>>> import numpy as np
>>> import numpy.linalg as la
>>> np.set_printoptions(precision=1, suppress=True, linewidth=160)
>>> data = np.loadtxt("dump.csv", delimiter=",")
>>> data
array([[-27.,  21.,  24., -24., -27.],
       [  0.,   0.,   0.,   0.,   0.],
       [ 27., -21., -24.,  24.,  27.],
       [-18.,  14.,  16., -16., -18.]])
>>> A2 = np.array([[1, 2], [-5, 2]])
>>> cent = np.kron(A2, data)
>>> round(float(la.norm(cent, 2)), 1), round(la.norm(A2, 2) * la.norm(data, 2), 1)
(465.4, np.float64(465.4))
>>> cent.shape
(8, 10)
>>> la.matrix_rank(cent)
np.int64(2)
>>> rk = la.matrix_rank(data)
>>> rk
np.int64(1)
>>> N = la.svd(data)[2][rk:].T
>>> np.allclose(data @ N, 0)
True
>>> [int(la.matrix_rank(np.delete(data, i, axis=0))) for i in range(4)]
[1, 1, 1, 1]
>>> data @ la.pinv(data) @ data
array([[-27.,  21.,  24., -24., -27.],
       [  0.,   0.,   0.,   0.,   0.],
       [ 27., -21., -24.,  24.,  27.],
       [-18.,  14.,  16., -16., -18.]])
>>> np.allclose(data[:-1].T @ la.lstsq(data[:-1].T, data[-1])[0], data[-1])
True
>>> np.abs(np.diag(la.qr(data)[1])) > 1e-9
array([ True, False, False, False])
>>> la.lstsq(data[:-1].T, data[-1])[2]
np.int32(1)
>>> A2 = data[0, 0] * data[1:] - np.outer(data[1:, 0], data[0])
>>> A2
array([[ 0., -0., -0.,  0.,  0.],
       [ 0.,  0.,  0.,  0.,  0.],
       [ 0.,  0.,  0.,  0.,  0.]])
>>> la.matrix_rank(A2), la.matrix_rank(data)
(np.int64(0), np.int64(1))
>>> np.flatnonzero(~A2.round(6).any(axis=1))
array([0, 1, 2])
>>> data[:, 0] / data[0, 0]
array([ 1. , -0. , -1. ,  0.7])
>>> E = np.loadtxt("block14.csv", delimiter=",")
>>> E
array([[0.5, 0.1, 0. , 0. , 0.4],
       [0.2, 0.2, 0.3, 0.1, 0.1],
       [0.2, 0.2, 0.2, 0.1, 0.3],
       [0.2, 0. , 0.1, 0.7, 0. ],
       [0.4, 0.4, 0.1, 0. , 0.2]])
>>> # rows sum to 1
>>> rng = np.random.default_rng(64)
>>> z = rng.permutation(5)
>>> z
array([0, 2, 1, 4, 3])
>>> A2 = E[z][:, z]
>>> np.allclose(A2, E)
False
>>> round(float(la.det(A2)), 1), round(la.det(E[z]), 1)
(0.0, np.float64(0.0))
>>> np.diag(A2)
array([0.5, 0.2, 0.2, 0.2, 0.7])
>>> round(float(np.trace(A2)), 1)
1.7
>>> A2
array([[0.5, 0. , 0.1, 0.4, 0. ],
       [0.2, 0.2, 0.2, 0.3, 0.1],
       [0.2, 0.3, 0.2, 0.1, 0.1],
       [0.4, 0.1, 0.4, 0.2, 0. ],
       [0.2, 0.1, 0. , 0. , 0.7]])
